$ python3 -q
>>> import numpy as np
>>> np.set_printoptions(suppress=True, linewidth=160)
>>> tidy = lambda a: np.round(a, 2) + 0
>>> m1 = np.tril(np.array([[-4, 5, -4], [3, -1, 5], [5, 4, -5]]), -1) + np.eye(3, dtype=int)
>>> print(m1)
[[1 0 0]
 [3 1 0]
 [5 4 1]]
>>> W1 = np.array([[5, 2, 3, 3, 3], [1, 5, 4, 5, 1], [1, 4, 5, 1, 4]])
>>> c = np.array([0, 3, 1, 0, 0])
>>> hid = np.maximum(m1 @ W1 + c, 0)
>>> print((hid > 0).mean(axis=0))
[1. 1. 1. 1. 1.]
>>> print(hid)
[[ 5  5  4  3  3]
 [16 14 14 14 10]
 [30 37 37 36 23]]
>>> cent = np.array([[1, 2, 0], [1, 1, 2], [0, 2, 3], [3, 0, 3], [2, 3, 2]])
>>> print((hid @ cent).round(6).argmax(axis=1))
[2 2 2]
>>> print(hid @ cent)
[[ 25  32  37]
 [ 92 104 132]
 [221 240 339]]
>>> f, r1 = hid[1], hid[0]
>>> print(f @ f)
944
>>> p = (f @ r1) / (f @ f) * f
>>> print(np.outer(f, r1))
[[80 80 64 48 48]
 [70 70 56 42 42]
 [70 70 56 42 42]
 [70 70 56 42 42]
 [50 50 40 30 30]]
>>> print(np.linalg.matrix_rank(np.outer(f, r1)))
1
>>> Q, R = np.linalg.qr(m1)
>>> print(tidy(Q @ R))
[[1. 0. 0.]
 [3. 1. 0.]
 [5. 4. 1.]]
>>> print(tidy(Q))
[[-0.17 -0.48 -0.86]
 [-0.51 -0.71  0.49]
 [-0.85  0.52 -0.12]]
>>> E = np.load("layer13.npy")
>>> print(E)
[[-1  5  2  1]
 [-3 15  6  3]
 [ 0  0  0  0]
 [-1  5  2  1]
 [-3 15  6  3]]
>>> # rows and columns are dependent
>>> left, sigma, Vt = np.linalg.svd(E)
>>> vecs = Vt[:(sigma > 1e-8).sum()]
>>> rng = np.random.default_rng(700)
>>> x = E[2] + 2 * E[4] + rng.integers(2) * np.eye(4)[0]
>>> print(x)
[-6. 30. 12.  6.]
>>> print(tidy(np.linalg.norm(x - vecs.T @ vecs @ x)))
0.0
>>> print(tidy(np.diag(vecs.T @ vecs)))
[0.03 0.81 0.13 0.03]
>>> print(np.allclose(vecs.T @ vecs @ x, x))
True
>>> print(tidy(vecs.T @ vecs))
[[ 0.03 -0.16 -0.06 -0.03]
 [-0.16  0.81  0.32  0.16]
 [-0.06  0.32  0.13  0.06]
 [-0.03  0.16  0.06  0.03]]
>>> print(np.linalg.matrix_rank(np.vstack([E, x])))
1
>>> f = np.array([2, 0, 2])
>>> print(np.convolve(E[2], f))
[0 0 0 0 0 0]
>>> print(np.argsort(-np.linalg.norm(E, axis=0).round(6), kind="stable")[:3])
[1 2 0]
>>> print([round(float(x), 2) for x in np.linalg.svd(E, compute_uv=False)[:3]])
[24.9, 0.0, 0.0]
>>> print(np.linalg.matrix_rank(E, rtol=0.1))
1
>>> print(np.linalg.matrix_rank(m1, rtol=0.1))
2
>>> print(tidy(np.linalg.norm(m1, 2) / np.linalg.norm(m1)))
0.99
